% python3 -q
>>> import numpy as np
>>> np.set_printoptions(precision=3, suppress=True, linewidth=140)
>>> def rnd(a):
...     return np.round(a, 3) + 0
... 
>>> data = np.loadtxt("out18.csv", delimiter=",")
>>> data
array([[  0.,   0.,   0.,   0.,   0.,   0.,   0.,   0.,   0.,   0.],
       [ -9., -18.,  -9.,  18., -18., -27., -18.,  -9., -18.,  27.],
       [  1.,   2.,   1.,  -2.,   2.,   3.,   2.,   1.,   2.,  -3.],
       [  8.,  16.,   8., -16.,  16.,  24.,  16.,   8.,  16., -24.]])
>>> # null space of dimension 9
>>> np.linalg.matrix_rank(data, rtol=0.1)
np.int64(1)
>>> rnd(np.linalg.norm(data, 2) / np.linalg.norm(data))
np.float64(1.0)
>>> np.linalg.cond(data) > 100
np.True_
>>> rng = np.random.default_rng(4340)
>>> other = data + rng.integers(-2, 3, (4, 1)) @ rng.integers(-2, 3, (1, 10))
>>> other
array([[  4.,   4.,   4.,   2.,   2.,  -4.,   0.,  -4.,   2.,   0.],
       [-11., -20., -11.,  17., -19., -25., -18.,  -7., -19.,  27.],
       [  5.,   6.,   5.,   0.,   4.,  -1.,   2.,  -3.,   4.,  -3.],
       [  4.,  12.,   4., -18.,  14.,  28.,  16.,  12.,  14., -24.]])
>>> np.linalg.matrix_rank(other - data, tol=1e-8)
np.int64(1)
>>> m1 = np.loadtxt("layer1.csv", delimiter=",")
>>> m1
array([[-3.583,  3.44 , -0.153, -0.151,  2.532],
       [-4.841,  4.842,  0.756, -0.066,  4.795],
       [ 2.068, -2.116, -0.553, -0.015, -2.325],
       [-0.137,  0.115, -0.235, -0.095,  0.009],
       [-5.419,  4.968, -2.007, -0.308,  1.396],
       [ 1.156, -0.776,  1.736,  0.349,  1.229],
       [ 6.432, -6.205,  0.207,  0.217, -4.625],
       [ 0.554, -0.323,  0.257,  0.352, -0.33 ],
       [ 7.198, -7.33 , -0.289, -0.238, -5.715],
       [-3.952,  3.625, -0.917, -0.23 ,  1.728],
       [ 3.269, -3.164,  0.287,  0.034, -1.994],
       [-0.664,  0.753,  0.218,  0.079,  0.8  ],
       [ 4.645, -4.443,  0.862,  0.062, -2.199],
       [ 3.019, -2.845,  0.401,  0.128, -1.755],
       [-1.957,  1.862, -0.397, -0.146,  1.204],
       [ 4.745, -4.542,  0.653,  0.122, -2.634],
       [-5.301,  5.201, -0.135, -0.067,  3.883]])
>>> x0 = np.array([0, 2, 1, 2, 1])
>>> target = m1 @ x0
>>> coef, lr = np.zeros(5), 1 / np.linalg.norm(m1, 2) ** 2
>>> for i in range(5):
...     coef -= lr * m1.T @ (m1 @ coef - target)
...     if i % 1 == 0: print(i, round(np.linalg.norm(m1 @ coef - target), 3))
... 
0 5.916
1 5.738
2 5.566
3 5.4
4 5.239
>>> rnd(coef)
array([-0.994,  0.995,  0.061,  0.007,  0.825])
>>> rnd(np.linalg.cond(m1))
np.float64(972.183)
>>> other = np.c_[m1[:, :2] @ np.array([[0, 1], [0, -2]]), np.array([-1, 0, 1, -1, -3, -2, -3, -3, 1, -1, -3, 2, 1, -3, 0, 2, 0])]
>>> rnd(other)
array([[  0.   , -10.463,  -1.   ],
       [  0.   , -14.525,   0.   ],
       [  0.   ,   6.3  ,   1.   ],
       [  0.   ,  -0.367,  -1.   ],
       [  0.   , -15.355,  -3.   ],
       [  0.   ,   2.708,  -2.   ],
       [  0.   ,  18.842,  -3.   ],
       [  0.   ,   1.2  ,  -3.   ],
       [  0.   ,  21.858,   1.   ],
       [  0.   , -11.202,  -1.   ],
       [  0.   ,   9.597,  -3.   ],
       [  0.   ,  -2.17 ,   2.   ],
       [  0.   ,  13.531,   1.   ],
       [  0.   ,   8.709,  -3.   ],
       [  0.   ,  -5.681,   0.   ],
       [  0.   ,  13.829,   2.   ],
       [  0.   , -15.703,   0.   ]])
>>> rnd(np.linalg.norm(other - m1 @ np.linalg.lstsq(m1, other)[0], axis=0))
array([0.   , 0.   , 6.984])
>>> rnd(np.linalg.norm(np.linalg.qr(m1)[0].T @ other, axis=0) ** 2 / ((other ** 2).sum(axis=0) + 1e-12))
array([0.   , 1.   , 0.226])
>>> rnd(np.linalg.lstsq(m1, other[:, 0])[0])
array([0., 0., 0., 0., 0.])
>>> np.linalg.matrix_rank(other)
np.int64(2)
>>> idx = m1[:, 4] > np.median(m1[:, 4])
>>> f = m1[idx].mean(axis=0) - m1[~idx].mean(axis=0)
>>> np.argsort(-np.abs(f).round(6), kind="stable")
array([0, 1, 4, 2, 3])
>>> idx.astype(int)
array([1, 1, 0, 0, 1, 1, 0, 0, 0, 1, 0, 1, 0, 0, 1, 0, 1])
>>> rnd((((m1 - m1.mean(axis=0)) @ f > 0) == idx).mean())
np.float64(0.882)
>>> sigma = 3 * 0.7 ** np.arange(4)
>>> X = rng.normal(size=(20, 4)) * rng.permutation(sigma)
>>> rnd(X)
array([[ 0.638, -2.158,  6.295, -0.911],
       [ 0.633,  1.783, -2.719,  1.011],
       [ 0.063, -0.447, -2.317,  0.04 ],
       [-0.298, -1.419,  2.479,  0.445],
       [-0.557,  3.242, -0.676, -0.709],
       [ 1.97 ,  2.183, -1.235,  0.297],
       [ 1.864, -0.281,  1.252, -0.18 ],
       [-0.703,  2.381,  2.108,  0.766],
       [-1.529,  1.188, -0.439, -1.401],
       [-0.027, -1.182,  2.313,  0.297],
       [ 2.441,  5.866, -0.027, -1.428],
       [-0.936,  4.428,  1.801,  1.096],
       [-1.037,  1.716,  2.084, -0.606],
       [-1.58 ,  1.608, -2.958, -0.108],
       [ 1.122,  0.197,  1.342, -0.009],
       [ 0.492, -2.212,  0.158, -1.407],
       [ 0.717, -1.775,  3.999, -2.452],
       [-1.255, -3.46 , -4.524,  0.095],
       [-1.757, -3.289,  1.743, -1.594],
       [ 1.754, -6.919, -1.757, -1.526]])
>>> x0 = np.array([3, 3, 1, 1])
>>> target = X @ x0
>>> rnd(np.linalg.pinv(X) @ X)
array([[1., 0., 0., 0.],
       [0., 1., 0., 0.],
       [0., 0., 1., 0.],
       [0., 0., 0., 1.]])
>>> rnd(np.linalg.lstsq(X, target)[0])
array([3., 3., 1., 1.])
>>> target = target + 0.05 * rng.normal(size=20)
>>> rnd(target)
array([  0.821,   5.501,  -3.374,  -2.195,   6.65 ,  11.491,   5.904,   7.851,  -2.843,  -0.929,  23.561,  13.431,   3.419,  -3.013,
         5.325,  -6.4  ,  -1.747, -18.587, -15.003, -18.796])
>>> coef, *_ = np.linalg.lstsq(X, target)
>>> [round(float(np.linalg.norm(np.linalg.solve(X.T @ X + lam * np.eye(4), X.T @ target))), 2) for lam in (0, 1, 10, 100)]
[4.48, 4.4, 3.83, 2.17]
>>> rnd(np.linalg.norm(target - X @ coef))
np.float64(0.235)
